% ipython --no-banner

In [1]: import numpy as np

In [2]: from numpy import linalg as LA

In [3]: np.set_printoptions(precision=1, suppress=True, linewidth=140)

In [4]: M = np.load("dump.npy")

In [5]: M.round(1) + 0
Out[5]: 
array([[ 1.4,  0.7, -1. ],
       [ 0. ,  0. , -1. ],
       [-4.2, -2.1, -1. ],
       [ 0.2,  0.1, -1. ],
       [-5. , -2.5, -1. ],
       [ 0.4,  0.2, -1. ],
       [-1.7, -0.9, -1. ],
       [ 0.5,  0.2, -1. ],
       [ 2.1,  1. , -1. ],
       [ 2.4,  1.2, -1. ],
       [-0.9, -0.5, -1. ],
       [ 2.8,  1.4, -1. ],
       [ 2.6,  1.3, -1. ],
       [ 0.7,  0.3, -1. ],
       [ 3.8,  1.9, -1. ],
       [-1.3, -0.7, -1. ],
       [ 2. ,  1. , -1. ]])

In [6]: np.allclose(M[:-1].T @ LA.lstsq(M[:-1].T, M[-1])[0], M[-1])
Out[6]: True

In [7]: np.round(M @ LA.pinv(M) @ M, 1) + 0
Out[7]: 
array([[ 1.4,  0.7, -1. ],
       [ 0. ,  0. , -1. ],
       [-4.2, -2.1, -1. ],
       [ 0.2,  0.1, -1. ],
       [-5. , -2.5, -1. ],
       [ 0.4,  0.2, -1. ],
       [-1.7, -0.9, -1. ],
       [ 0.5,  0.2, -1. ],
       [ 2.1,  1. , -1. ],
       [ 2.4,  1.2, -1. ],
       [-0.9, -0.5, -1. ],
       [ 2.8,  1.4, -1. ],
       [ 2.6,  1.3, -1. ],
       [ 0.7,  0.3, -1. ],
       [ 3.8,  1.9, -1. ],
       [-1.3, -0.7, -1. ],
       [ 2. ,  1. , -1. ]])

In [8]: rk = LA.matrix_rank(M)

In [9]: rk
Out[9]: np.int64(2)

In [10]: ns = LA.svd(M)[2][rk:].T

In [11]: ns.shape
Out[11]: (3, 1)

In [12]: np.round(ns @ ns.T, 1) + 0
Out[12]: 
array([[ 0.2, -0.4,  0. ],
       [-0.4,  0.8,  0. ],
       [ 0. ,  0. ,  0. ]])

In [13]: [int(LA.matrix_rank(M[:, :j + 1])) for j in range(3)]
Out[13]: [1, 1, 2]

In [14]: [int(LA.matrix_rank(np.delete(M, i, axis=0))) for i in range(17)]
Out[14]: [2, 2, 2, 2, 2, 2, 2, 2, 2, 2, 2, 2, 2, 2, 2, 2, 2]

In [15]: m1 = np.array([[1.1, 0.9, -0.8], [-0.7, -1.7, 0.7], [-0.6, 0.1, -0.6]])

In [16]: m1[:, 1] *= 3

In [17]: m1
Out[17]: 
array([[ 1.1,  2.7, -0.8],
       [-0.7, -5.1,  0.7],
       [-0.6,  0.3, -0.6]])

In [18]: # column 1 dominates

In [19]: W = np.array([[2, 0, -1, 0], [1, 1, 2, -1], [2, 2, -2, -1]])

In [20]: coef = np.array([3, 1, 1, -2])

In [21]: H = np.maximum(m1 @ W + coef, 0)

In [22]: LA.matrix_rank(H)
Out[22]: np.int64(3)

In [23]: (H > 0).astype(int)
Out[23]: 
array([[1, 1, 1, 0],
       [0, 0, 0, 1],
       [1, 1, 1, 0]])

In [24]: H
Out[24]: 
array([[6.3, 2.1, 6.9, 0. ],
       [0. , 0. , 0. , 2.4],
       [0.9, 0.1, 3.4, 0. ]])

In [25]: (H > 0).mean(axis=0)
Out[25]: array([0.7, 0.7, 0.7, 0.3])

In [26]: basis = np.array([[2, -1], [-2, 1], [0, 0], [-1, -1]])

In [27]: (H @ basis).round(6).argmax(axis=1)
Out[27]: array([0, 0, 0])

In [28]: H @ basis
Out[28]: 
array([[ 8.4, -4.2],
       [-2.4, -2.4],
       [ 1.6, -0.8]])

In [29]: mat = np.loadtxt("arr.csv", delimiter=",")

In [30]: mat
Out[30]: 
array([[-0.1,  0. ,  0. ],
       [ 0.3,  0.2,  0. ],
       [ 0.5, -0.1,  0.2],
       [ 0. , -0.1, -0.1],
       [ 0.1,  0.2, -0.2],
       [-0.4, -0.1,  0.2],
       [ 0.7, -0.1, -0.6],
       [ 0.2, -0.2,  0.2],
       [ 0.2, -0.4, -0.7],
       [ 0. , -0.3,  0. ],
       [-0.1, -0.1,  0.3],
       [-0.5, -0.3, -0.5],
       [ 0.5,  0.1, -0.2],
       [ 0.2,  0.2, -0.2],
       [ 0.1, -0.2, -0.3],
       [-0.3,  0.1, -0.4],
       [ 0.4,  0.4, -0.3],
       [-0.7, -0.3, -0.2],
       [ 0. ,  0.4, -0.1],
       [-0.3, -0.4,  0.3],
       [ 0. , -0.2,  0.3],
       [-0.2, -0.4,  0. ],
       [ 0. ,  0.1,  0.5],
       [-0.2, -0.3, -0.4]])

In [31]: Q, V = LA.qr(mat[:, :2])[0], LA.qr(mat[:, 2:])[0]

In [32]: s = LA.svd(Q.T @ V, compute_uv=False)

In [33]: round(float(LA.norm(Q @ Q.T - V @ V.T, 2)), 1)
Out[33]: 1.0

In [34]: (s > 0.9).sum()
Out[34]: np.int64(0)

In [35]: np.degrees(np.arccos(s.clip(0, 1)))
Out[35]: array([77.5])

In [36]: out = np.c_[mat[:, :2] @ np.array([[-2, -2], [-1, 1]]), np.array([5, 5, 3, 0, 9, 6, 1, 2, 4, 4, 8, 5, 3, 5, 6, 8, 7, 9, 2, 9, 1, 4, 9, 2])]

In [37]: out
Out[37]: 
array([[ 0.2,  0.2,  5. ],
       [-0.8, -0.4,  5. ],
       [-0.9, -1.1,  3. ],
       [ 0.1, -0.1,  0. ],
       [-0.4,  0. ,  9. ],
       [ 0.9,  0.7,  6. ],
       [-1.3, -1.5,  1. ],
       [-0.2, -0.6,  2. ],
       [ 0. , -0.8,  4. ],
       [ 0.3, -0.3,  4. ],
       [ 0.3,  0.1,  8. ],
       [ 1.3,  0.7,  5. ],
       [-1.1, -0.9,  3. ],
       [-0.6, -0.2,  5. ],
       [ 0. , -0.4,  6. ],
       [ 0.5,  0.7,  8. ],
       [-1.2, -0.4,  7. ],
       [ 1.7,  1.1,  9. ],
       [-0.4,  0.4,  2. ],
       [ 1. ,  0.2,  9. ],
       [ 0.2, -0.2,  1. ],
       [ 0.8,  0. ,  4. ],
       [-0.1,  0.1,  9. ],
       [ 0.7,  0.1,  2. ]])

In [38]: LA.matrix_rank(np.c_[mat, out])
Out[38]: np.int64(4)

In [39]: basis = mat[[15, 22]].astype(float)

In [40]: for _ in range(6):
    ...:     labels = LA.norm(mat[:, None] - basis, axis=-1).argmin(axis=1)
    ...:     basis = np.array([mat[labels == j].mean(axis=0) for j in range(2)])
    ...: 

In [41]: labels
Out[41]: array([1, 0, 1, 0, 0, 1, 0, 1, 0, 1, 1, 0, 0, 0, 0, 0, 0, 1, 0, 1, 1, 1, 1, 0])

In [42]: basis.round(1) + 0
Out[42]: 
array([[ 0.1,  0. , -0.3],
       [-0.1, -0.2,  0.2]])

In [43]: np.abs(basis[1] - basis[0]).argmax()
Out[43]: np.int64(2)

In [44]: basis[1] - basis[0]
Out[44]: array([-0.2, -0.2,  0.5])

In [45]: np.bincount(labels)
Out[45]: array([13, 11])

In [46]: basis = 10 * np.array([[0.9, 1.6, 0.2], [1.4, 0.4, -1.0], [-1.7, -0.5, -2.0]])

In [47]: rng = np.random.default_rng(37596)

In [48]: labels = rng.integers(0, 3, 27)

In [49]: W0 = basis[labels] + rng.normal(size=(27, 3))

In [50]: W0
Out[50]: 
array([[-18.4,  -4.9, -19.9],
       [  9.2,  15.6,   2.5],
       [ 13.8,   4.5, -10. ],
       [ 15.7,   2.7,  -9.2],
       [-16.9,  -6.1, -20.7],
       [-16.5,  -5.2, -19.9],
       [-17.4,  -5.1, -21.3],
       [-18.1,  -4.1, -20. ],
       [ 13. ,   4.7,  -9.8],
       [  7.1,  15.7,   1.8],
       [-15.3,  -4.9, -18.8],
       [  7.8,  15.4,   3. ],
       [ 10. ,  16.5,   2.5],
       [-14.2,  -5.4, -20.3],
       [  9.2,  16.7,   1.8],
       [-16.5,  -5. , -18.5],
       [ 12.9,   5.1, -11.3],
       [  9. ,  17.1,   0.7],
       [  8.5,  15.2,   0.5],
       [ 14.5,   6.4, -10.6],
       [-18.3,  -4.6, -17.6],
       [  7.8,  15.3,   1.6],
       [  7.6,  15.4,   0.8],
       [ 12.6,   6.2, -10.2],
       [ 13.2,   3.5,  -9.8],
       [-17.7,  -3.6, -20. ],
       [  8.5,  14.1,   1.7]])

In [51]: evals, V = LA.eig(m1)

In [52]: evals
Out[52]: array([ 1. , -0.7, -4.9])

In [53]: np.round(np.prod(evals), 1)
Out[53]: np.float64(3.5)

In [54]: np.round(m1 @ V[:, 0] - evals[0] * V[:, 0], 1) + 0
Out[54]: array([0., 0., 0.])

In [55]: basis = W0[[21, 26]].astype(float)

In [56]: for _ in range(5):
    ...:     labels = LA.norm(W0[:, None] - basis, axis=-1).argmin(axis=1)
    ...:     basis = np.array([W0[labels == j].mean(axis=0) for j in range(2)])
    ...: 

In [57]: labels
Out[57]: array([1, 0, 0, 0, 1, 1, 1, 1, 0, 0, 1, 0, 0, 1, 0, 1, 0, 0, 0, 0, 1, 0, 0, 0, 0, 1, 0])

In [58]: basis
Out[58]: 
array([[ 10.6,  11.2,  -3.2],
       [-16.9,  -4.9, -19.7]])

In [59]: basis[1] - basis[0]
Out[59]: array([-27.5, -16.1, -16.5])
